% ipython --no-banner

In [1]: import numpy as np

In [2]: import numpy.linalg as la

In [3]: np.set_printoptions(suppress=True, linewidth=160)

In [4]: def tidy(a):
   ...:     return np.round(a, 2) + 0
   ...: 

In [5]: data = np.load("out17.npy")

In [6]: data
Out[6]: 
array([[-6.06, -2.82,  1.81],
       [-0.26, -1.  ,  3.37],
       [ 4.66,  2.44, -5.8 ],
       [-4.58, -3.67,  1.09],
       [ 3.81,  2.13, -4.81],
       [ 2.19, -1.32,  5.83],
       [-4.17, -2.33,  1.04],
       [ 0.94, -0.37,  4.85],
       [ 4.58,  2.19, -5.86],
       [-4.14, -2.24,  0.97],
       [ 4.02,  1.45, -8.63],
       [ 2.76, -1.2 ,  5.61],
       [ 1.15, -2.03,  6.12],
       [-3.22, -2.46,  1.44],
       [ 4.27,  3.11, -4.76],
       [-0.23, -0.46,  7.29],
       [ 3.79,  1.28, -6.4 ]])

In [7]: C = data[[5, 0]].astype(float)

In [8]: for _ in range(6):
   ...:     lab = la.norm(data[:, None] - C, axis=-1).argmin(axis=1)
   ...:     C = np.array([data[lab == j].mean(axis=0) for j in range(2)])
   ...: 

In [9]: lab
Out[9]: array([1, 1, 0, 1, 0, 1, 1, 1, 0, 1, 0, 1, 1, 1, 0, 1, 0])

In [10]: np.bincount(lab)
Out[10]: array([ 6, 11])

In [11]: tidy(C[1] - C[0])
Out[11]: array([-5.61, -3.91,  9.63])

In [12]: tidy(C)
Out[12]: 
array([[ 4.19,  2.1 , -6.04],
       [-1.42, -1.81,  3.58]])

In [13]: np.abs(C[1] - C[0]).argmax()
Out[13]: np.int64(2)

In [14]: M2 = np.c_[data[:, :1] @ np.array([[-3]]), np.array([2, 1, 3, 1, 3, 1, 2, 1, 2, 0, 2, 2, 1, 0, 0, 0, 1])]

In [15]: tidy(M2)
Out[15]: 
array([[ 18.18,   2.  ],
       [  0.78,   1.  ],
       [-13.98,   3.  ],
       [ 13.74,   1.  ],
       [-11.43,   3.  ],
       [ -6.57,   1.  ],
       [ 12.51,   2.  ],
       [ -2.82,   1.  ],
       [-13.74,   2.  ],
       [ 12.42,   0.  ],
       [-12.06,   2.  ],
       [ -8.28,   2.  ],
       [ -3.45,   1.  ],
       [  9.66,   0.  ],
       [-12.81,   0.  ],
       [  0.69,   0.  ],
       [-11.37,   1.  ]])

In [16]: tidy(la.norm(la.qr(data)[0].T @ M2, axis=0) ** 2 / ((M2 ** 2).sum(axis=0) + 1e-12))
Out[16]: array([1.  , 0.44])

In [17]: A = np.loadtxt("data.csv", delimiter=",")

In [18]: A
Out[18]: 
array([[-0.15, -3.72,  0.41],
       [ 0.23, -8.86, -1.29],
       [ 0.07,  1.07, -0.44],
       [-0.29, -2.6 , -1.21],
       [-0.29, -1.64,  1.32],
       [-0.31,  4.89,  0.59],
       [-0.03,  1.93, -0.27],
       [-0.59, -1.47, -1.64],
       [-0.1 ,  4.23,  0.18],
       [ 0.38, -5.71, -0.93],
       [ 0.02,  3.81, -1.91],
       [-0.05, -6.09, -0.62],
       [ 0.17,  9.86, -0.23],
       [-0.14, -7.15,  0.48],
       [-0.07,  1.67, -0.49],
       [ 0.05, -0.94,  0.69],
       [-0.08, -5.95, -0.7 ],
       [ 0.13,  2.94,  0.73],
       [ 0.  , -8.9 ,  1.38],
       [ 0.45,  2.41,  1.4 ],
       [ 0.32,  9.07, -1.78],
       [ 0.23, -3.44,  0.85],
       [ 0.31,  5.95, -1.64],
       [-0.2 , -0.31, -2.08],
       [-0.15, -1.98,  0.36],
       [ 0.06, -6.69,  0.23]])

In [19]: # column 1 is much longer than the rest

In [20]: lab = data[:, 1] > np.median(data[:, 1])

In [21]: r0 = data[lab].mean(axis=0) - data[~lab].mean(axis=0)

In [22]: lab.astype(int)
Out[22]: array([0, 0, 1, 0, 1, 0, 0, 1, 1, 0, 1, 0, 0, 0, 1, 1, 1])

In [23]: ((data - data.mean(axis=0)) @ r0 > 0).astype(int)
Out[23]: array([0, 0, 1, 0, 1, 0, 0, 0, 1, 0, 1, 0, 0, 0, 1, 0, 1])

In [24]: q, r_ = la.qr(A)

In [25]: tidy(q @ r_)
Out[25]: 
array([[-0.15, -3.72,  0.41],
       [ 0.23, -8.86, -1.29],
       [ 0.07,  1.07, -0.44],
       [-0.29, -2.6 , -1.21],
       [-0.29, -1.64,  1.32],
       [-0.31,  4.89,  0.59],
       [-0.03,  1.93, -0.27],
       [-0.59, -1.47, -1.64],
       [-0.1 ,  4.23,  0.18],
       [ 0.38, -5.71, -0.93],
       [ 0.02,  3.81, -1.91],
       [-0.05, -6.09, -0.62],
       [ 0.17,  9.86, -0.23],
       [-0.14, -7.15,  0.48],
       [-0.07,  1.67, -0.49],
       [ 0.05, -0.94,  0.69],
       [-0.08, -5.95, -0.7 ],
       [ 0.13,  2.94,  0.73],
       [ 0.  , -8.9 ,  1.38],
       [ 0.45,  2.41,  1.4 ],
       [ 0.32,  9.07, -1.78],
       [ 0.23, -3.44,  0.85],
       [ 0.31,  5.95, -1.64],
       [-0.2 , -0.31, -2.08],
       [-0.15, -1.98,  0.36],
       [ 0.06, -6.69,  0.23]])

In [26]: np.allclose(r_.T @ r_, A.T @ A)
Out[26]: True

In [27]: tidy(abs(r_[0, 0])), tidy(la.norm(A[:, 0]))
Out[27]: (np.float64(1.2), np.float64(1.2))

In [28]: tidy(np.abs(np.diag(r_)))
Out[28]: array([ 1.2 , 25.98,  5.42])

In [29]: q.shape, r_.shape
Out[29]: ((26, 3), (3, 3))

In [30]: np.trace(q @ q.T)
Out[30]: np.float64(3.0)

In [31]: C = A[[11, 15]].astype(float)

In [32]: for _ in range(7):
    ...:     lab = la.norm(A[:, None] - C, axis=-1).argmin(axis=1)
    ...:     C = np.array([A[lab == j].mean(axis=0) for j in range(2)])
    ...: 

In [33]: lab
Out[33]: array([0, 0, 1, 0, 0, 1, 1, 0, 1, 0, 1, 0, 1, 0, 1, 0, 0, 1, 0, 1, 1, 0, 1, 1, 0, 0])

In [34]: np.bincount(lab)
Out[34]: array([14, 12])

In [35]: tidy(C)
Out[35]: 
array([[-0.06, -4.65, -0.05],
       [ 0.06,  3.96, -0.5 ]])

In [36]: tidy(C[1] - C[0])
Out[36]: array([ 0.12,  8.61, -0.45])

In [37]: np.abs(C[1] - C[0]).argmax()
Out[37]: np.int64(1)

In [38]: cov = np.cov(A, rowvar=False)

In [39]: tidy(la.eigvalsh(cov)[::-1])
Out[39]: array([27.34,  1.1 ,  0.06])

In [40]: tidy(np.median(A, axis=0))
Out[40]: array([-0.02, -1.2 , -0.25])

In [41]: mat = np.array([[3, 2, -2, -2, 3, -1],
    ...:     [-1, 2, -2, 0, 0, -1],
    ...:     [3, 0, 2, 3, 1, 0],
    ...:     [3, -3, -1, -1, 2, 0],
    ...:     [0, 1, -2, 3, 1, 3],
    ...:     [0, -2, 0, 3, 1, 1]])

In [42]: W1 = np.array([[5, 6], [7, 6], [2, 5], [7, 5], [9, 6], [8, 0]])

In [43]: b = np.array([1, -1])

In [44]: H = np.maximum(mat @ W1 + b, 0)

In [45]: la.matrix_rank(H)
Out[45]: np.int64(2)

In [46]: H
Out[46]: 
array([[31, 27],
       [ 0,  0],
       [50, 48],
       [ 4,  1],
       [58, 16],
       [25,  8]])

In [47]: tidy((H > 0).mean(axis=0))
Out[47]: array([0.83, 0.83])

In [48]: (H > 0).astype(int)
Out[48]: 
array([[1, 1],
       [0, 0],
       [1, 1],
       [1, 1],
       [1, 1],
       [1, 1]])

In [49]: C = np.array([[4, 2, 3], [-2, -5, -1]])

In [50]: W1 @ C
Out[50]: 
array([[  8, -20,   9],
       [ 16, -16,  15],
       [ -2, -21,   1],
       [ 18, -11,  16],
       [ 24, -12,  21],
       [ 32,  16,  24]])

In [51]: H @ C
Out[51]: 
array([[  70,  -73,   66],
       [   0,    0,    0],
       [ 104, -140,  102],
       [  14,    3,   11],
       [ 200,   36,  158],
       [  84,   10,   67]])

In [52]: (H @ C).round(6).argmax(axis=1)
Out[52]: array([0, 0, 0, 0, 0, 0])
